% python3 -q
>>> import numpy as np
>>> from numpy import linalg as LA
>>> np.set_printoptions(precision=2, suppress=True, linewidth=160)
>>> X = 4 * np.eye(4) + np.eye(4, k=1)
>>> X
array([[4., 1., 0., 0.],
       [0., 4., 1., 0.],
       [0., 0., 4., 1.],
       [0., 0., 0., 4.]])
>>> # triangular
>>> vals, evecs = LA.eig(X)
>>> X @ evecs[:, 0] - vals[0] * evecs[:, 0]
array([0., 0., 0., 0.])
>>> np.sort(LA.eigvals(X.T))
array([4., 4., 4., 4.])
>>> np.prod(vals)
np.float64(256.0)
>>> np.sort(LA.eigvals(LA.inv(X)))
array([0.25, 0.25, 0.25, 0.25])
>>> feats = np.array([[1, -1, -1, 1, 1, -1, -1, 1],
...     [1, 1, -1, -1, -1, -1, 1, 1],
...     [1, -1, 1, -1, 1, -1, 1, -1]])
>>> x = np.array([2, -2, 3, -1, 3, 1, 3, -3])
>>> h1 = np.maximum(feats @ x, 0)
>>> feats.T @ h1
array([ 16, -16,  16, -16,  16, -16,  16, -16])
>>> h1
array([ 0,  0, 16])
>>> feats * (h1 > 1e-9)[:, None]
array([[ 0,  0,  0,  0,  0,  0,  0,  0],
       [ 0,  0,  0,  0,  0,  0,  0,  0],
       [ 1, -1,  1, -1,  1, -1,  1, -1]])
>>> np.maximum(feats @ (3 * x), 0)
array([ 0,  0, 48])
>>> np.tanh(feats @ x)
array([-1., -1.,  1.])
>>> def softmax(z):
...     e = np.exp(z - z.max(axis=-1, keepdims=True))
...     return e / e.sum(axis=-1, keepdims=True)
... 
>>> softmax(feats).sum(axis=1)
array([1., 1., 1.])
>>> softmax(feats[1] + -1)
array([0.22, 0.22, 0.03, 0.03, 0.03, 0.03, 0.22, 0.22])
>>> att = feats @ feats.T / np.sqrt(8)
>>> softmax(att).round(6).argmax(axis=1)
array([0, 1, 2])
>>> softmax(att)
array([[0.89, 0.05, 0.05],
       [0.05, 0.89, 0.05],
       [0.05, 0.05, 0.89]])
>>> softmax(att)[1] @ feats
array([ 1.  ,  0.79, -0.89, -0.89, -0.79, -1.  ,  0.89,  0.89])
>>> W0 = np.array([[84, -13, 6, 21, -60, -20],
...     [-13, 167, -125, 87, 68, 12],
...     [6, -125, 132, -23, -22, -14],
...     [21, 87, -23, 141, 103, -49],
...     [-60, 68, -22, 103, 166, -50],
...     [-20, 12, -14, -49, -50, 54]])
>>> W0
array([[  84,  -13,    6,   21,  -60,  -20],
       [ -13,  167, -125,   87,   68,   12],
       [   6, -125,  132,  -23,  -22,  -14],
       [  21,   87,  -23,  141,  103,  -49],
       [ -60,   68,  -22,  103,  166,  -50],
       [ -20,   12,  -14,  -49,  -50,   54]])
>>> M2 = W0[0, 0] * W0[1:] - np.outer(W0[1:, 0], W0[0])
>>> M2
array([[     0,  13859, -10422,   7581,   4932,    748],
       [     0, -10422,  11052,  -2058,  -1488,  -1056],
       [     0,   7581,  -2058,  11403,   9912,  -3696],
       [     0,   4932,  -1488,   9912,  10344,  -5400],
       [     0,    748,  -1056,  -3696,  -5400,   4136]])
>>> LA.matrix_rank(M2), LA.matrix_rank(W0)
(np.int64(3), np.int64(4))
>>> W0[:, 0] / W0[0, 0]
array([ 1.  , -0.15,  0.07,  0.25, -0.71, -0.24])
>>> np.flatnonzero(~M2.round(6).any(axis=1))
array([], dtype=int64)
